>>> import numpy as np
>>> np.set_printoptions(precision=2, suppress=True, linewidth=200, sign=" ")
>>> F = np.loadtxt("layer18.csv", delimiter=",")
>>> F
array([[ 1.,  0.,  1.,  0.],
       [ 0.,  0.,  0.,  0.],
       [ 1.,  0.,  1.,  0.],
       [ 0.,  0.,  0.,  0.]])
>>> # columns 0 and 2 are equal
>>> F.reshape(2, -1)
array([[ 1.,  0.,  1.,  0.,  0.,  0.,  0.,  0.],
       [ 1.,  0.,  1.,  0.,  0.,  0.,  0.,  0.]])
>>> F.ravel(order="F")
array([ 1.,  0.,  1.,  0.,  0.,  0.,  0.,  0.,  1.,  0.,  1.,  0.,  0.,  0.,  0.,  0.])
>>> blk = F.reshape(4, 2, -1)
>>> np.einsum("ihd,ihd->ih", blk, blk)
array([[ 1.,  1.],
       [ 0.,  0.],
       [ 1.,  1.],
       [ 0.,  0.]])
>>> blk.shape
(4, 2, 2)
>>> (F + F.T) / 2
array([[ 1.,  0.,  1.,  0.],
       [ 0.,  0.,  0.,  0.],
       [ 1.,  0.,  1.,  0.],
       [ 0.,  0.,  0.,  0.]])
>>> np.sort(np.abs(np.linalg.eigvals(F)))
array([ 0.,  0.,  0.,  2.])
>>> round(float(np.linalg.det(F)), 2)
0.0
>>> np.allclose(F, F.T)
True
>>> np.trace(F)
np.float64(2.0)
>>> np.linalg.determinant(F)
Traceback (most recent call last):
  File "<python-input-15>", line 1, in <module>
    np.linalg.determinant(F)
    ^^^^^^^^^^^^^^^^^^^^^
AttributeError: module 'numpy.linalg' has no attribute 'determinant'
>>> np.linalg.matrix_power(F, 4)
array([[ 8.,  0.,  8.,  0.],
       [ 0.,  0.,  0.,  0.],
       [ 8.,  0.,  8.,  0.],
       [ 0.,  0.,  0.,  0.]])
>>> evals, vecs = np.linalg.eigh(F)
>>> x = np.array([-3, -1, 3, 3])
>>> x @ F @ x / (x @ x), evals[0], evals[-1]
(np.float64(0.0), np.float64(0.0), np.float64(2.0))
